$ python -q
>>> import numpy as np
>>> import numpy.linalg as la
>>> np.set_printoptions(precision=2, suppress=True, linewidth=100, legacy="1.25")
>>> rd = lambda a: np.round(a, 2) + 0
>>> rng = np.random.default_rng(983)
>>> ang = np.sort(rng.uniform(-2, 2, 39))
>>> A = np.c_[ang, ang ** 2, ang ** 3] @ np.array([[0, 5, 5, 2, 4], [3, 5, 2, 5, 0], [1, 4, 2, 1, 2]])
>>> rd(A)
array([[  4.  , -20.77, -17.22,   7.77, -22.95],
       [  3.96, -18.25, -15.58,   7.26, -20.76],
       [  3.94, -17.57, -15.14,   7.11, -20.16],
       [  3.84, -15.13, -13.51,   6.52, -17.95],
       [  3.81, -14.61, -13.17,   6.38, -17.48],
       [  3.52, -10.96, -10.63,   5.3 , -13.97],
       [  2.91,  -7.02,  -7.66,   3.74,  -9.8 ],
       [  2.54,  -5.54,  -6.43,   2.97,  -8.04],
       [  2.38,  -5.02,  -5.97,   2.67,  -7.39],
       [  2.14,  -4.35,  -5.34,   2.24,  -6.49],
       [  1.26,  -2.62,  -3.46,   0.88,  -3.83],
       [  1.25,  -2.6 ,  -3.44,   0.87,  -3.8 ],
       [  1.08,  -2.36,  -3.12,   0.65,  -3.37],
       [  0.66,  -1.79,  -2.31,   0.16,  -2.32],
       [  0.61,  -1.73,  -2.22,   0.11,  -2.21],
       [  0.56,  -1.66,  -2.11,   0.06,  -2.08],
       [  0.43,  -1.48,  -1.85,  -0.05,  -1.78],
       [  0.14,  -0.91,  -1.04,  -0.21,  -0.91],
       [  0.04,  -0.51,  -0.54,  -0.16,  -0.45],
       [  0.  ,  -0.08,  -0.08,  -0.03,  -0.06],
       [  0.  ,   0.18,   0.18,   0.08,   0.14],
       [  0.  ,   0.19,   0.19,   0.08,   0.15],
       [  0.01,   0.37,   0.35,   0.16,   0.27],
       [  0.17,   1.45,   1.27,   0.73,   0.94],
       [  0.18,   1.49,   1.3 ,   0.75,   0.96],
       [  0.3 ,   2.07,   1.74,   1.09,   1.26],
       [  0.35,   2.28,   1.89,   1.2 ,   1.36],
       [  0.42,   2.58,   2.11,   1.38,   1.51],
       [  0.93,   4.43,   3.37,   2.48,   2.33],
       [  3.09,  11.26,   7.46,   6.46,   4.98],
       [  3.95,  13.86,   8.92,   7.92,   5.95],
       [  4.32,  14.95,   9.53,   8.53,   6.35],
       [  6.29,  20.83,  12.72,  11.71,   8.52],
       [  7.13,  23.33,  14.06,  13.04,   9.45],
       [  8.61,  27.73,  16.38,  15.32,  11.07],
       [  9.21,  29.52,  17.32,  16.24,  11.73],
       [ 15.45,  48.21,  26.98,  25.48,  18.75],
       [ 18.35,  56.99,  31.46,  29.65,  22.08],
       [ 18.89,  58.62,  32.28,  30.42,  22.7 ]])
>>> d = la.norm(A[:, None] - A[None], axis=-1)
>>> (d + 1e9 * np.eye(39)).round(6).argmin(axis=1)
array([ 1,  2,  1,  4,  3,  4,  7,  8,  7,  8, 11, 10, 11, 14, 13, 14, 15, 18, 19, 20, 21, 20, 21,
       24, 23, 26, 25, 26, 27, 30, 31, 30, 33, 32, 35, 34, 37, 38, 37])
>>> la.matrix_rank(d ** 2)
5
>>> rd(d[:5, :5])
array([[0.  , 3.75, 4.77, 8.5 , 9.29],
       [3.75, 0.  , 1.02, 4.75, 5.53],
       [4.77, 1.02, 0.  , 3.73, 4.51],
       [8.5 , 4.75, 3.73, 0.  , 0.79],
       [9.29, 5.53, 4.51, 0.79, 0.  ]])
>>> d.shape
(39, 39)
>>> np.flatnonzero(d[16] < d.mean() / 2)
array([ 6,  7,  8,  9, 10, 11, 12, 13, 14, 15, 16, 17, 18, 19, 20, 21, 22, 23, 24, 25, 26, 27, 28])
>>> d.mean(axis=1).argmax()
38
>>> gram = np.cov(A, rowvar=False)
>>> rd(np.corrcoef(A[:, 0], A[:, 1])[0, 1])
0.82
>>> gram.shape
(5, 5)
>>> rd(A.std(axis=0))
array([ 4.71, 18.34, 11.66,  7.91, 10.58])
>>> rd(np.corrcoef(A.T))
array([[1.  , 0.82, 0.73, 0.99, 0.57],
       [0.82, 1.  , 0.99, 0.82, 0.94],
       [0.73, 0.99, 1.  , 0.74, 0.97],
       [0.99, 0.82, 0.74, 1.  , 0.58],
       [0.57, 0.94, 0.97, 0.58, 1.  ]])
>>> [round(float(x), 2) for x in la.svd(A, compute_uv=False)[:3]]
[160.69, 55.25, 4.73]
>>> blk = np.stack([A, -3 * A, A[::-1]])
>>> rd(la.norm(blk, axis=(1, 2)))
array([169.99, 509.96, 169.99])
>>> la.matrix_rank(blk)
array([3, 3, 3])
>>> data = np.loadtxt("m.csv", delimiter=",")
>>> data
array([[ 6., -4., -4., -2.,  1., -3.,  4.,  5.,  0.,  5.,  1.,  6.],
       [ 7., -3., -3., -1.,  2., -2.,  5.,  6.,  1.,  6.,  2.,  7.],
       [ 5., -5., -5., -3.,  0., -4.,  3.,  4., -1.,  4.,  0.,  5.],
       [ 5., -5., -5., -3.,  0., -4.,  3.,  4., -1.,  4.,  0.,  5.],
       [ 2., -8., -8., -6., -3., -7.,  0.,  1., -4.,  1., -3.,  2.],
       [ 3., -7., -7., -5., -2., -6.,  1.,  2., -3.,  2., -2.,  3.],
       [ 4., -6., -6., -4., -1., -5.,  2.,  3., -2.,  3., -1.,  4.],
       [ 7., -3., -3., -1.,  2., -2.,  5.,  6.,  1.,  6.,  2.,  7.],
       [ 3., -7., -7., -5., -2., -6.,  1.,  2., -3.,  2., -2.,  3.],
       [ 7., -3., -3., -1.,  2., -2.,  5.,  6.,  1.,  6.,  2.,  7.],
       [ 5., -5., -5., -3.,  0., -4.,  3.,  4., -1.,  4.,  0.,  5.],
       [ 8., -2., -2.,  0.,  3., -1.,  6.,  7.,  2.,  7.,  3.,  8.]])
>>> W = np.array([[0, -2, -2, 0, -2, 1],
...     [1, -1, 2, 2, -1, 2],
...     [2, -2, -2, 2, 2, 1],
...     [1, 0, -2, 1, 0, 0],
...     [1, 0, -2, 2, -2, 2],
...     [-1, -1, -2, 2, -1, 0],
...     [-1, -1, 1, -1, 2, -2],
...     [-1, 1, 1, 2, -1, 2],
...     [2, -2, -1, 0, 2, 0],
...     [0, 0, 0, -2, 1, 0],
...     [-2, 2, 0, 0, -1, 1],
...     [-2, 0, -1, 0, -2, 1]])
>>> c = np.array([1, -3, -1, 2, 3, -2])
>>> act = np.maximum(data @ W + c, 0)
>>> (act > 0).astype(int)
array([[0, 1, 0, 0, 0, 1],
       [0, 0, 0, 0, 0, 1],
       [0, 1, 1, 0, 0, 0],
       [0, 1, 1, 0, 0, 0],
       [0, 1, 1, 0, 0, 0],
       [0, 1, 1, 0, 0, 0],
       [0, 1, 1, 0, 0, 0],
       [0, 0, 0, 0, 0, 1],
       [0, 1, 1, 0, 0, 0],
       [0, 0, 0, 0, 0, 1],
       [0, 1, 1, 0, 0, 0],
       [0, 0, 0, 0, 0, 1]])
>>> la.matrix_rank(act)
3
>>> rd((act > 0).mean(axis=0))
array([0.  , 0.67, 0.58, 0.  , 0.  , 0.42])
>>> W2 = np.array([[1, 1], [2, 2], [0, 2], [2, 0], [2, 1], [0, 1]])
>>> (act @ W2).round(6).argmax(axis=1)
array([1, 1, 1, 1, 1, 1, 1, 1, 1, 1, 1, 1])
>>> act @ W2
array([[  6.,   9.],
       [  0.,  11.],
       [ 18.,  30.],
       [ 18.,  30.],
       [ 54., 114.],
       [ 42.,  86.],
       [ 30.,  58.],
       [  0.,  11.],
       [ 42.,  86.],
       [  0.,  11.],
       [ 18.,  30.],
       [  0.,  19.]])
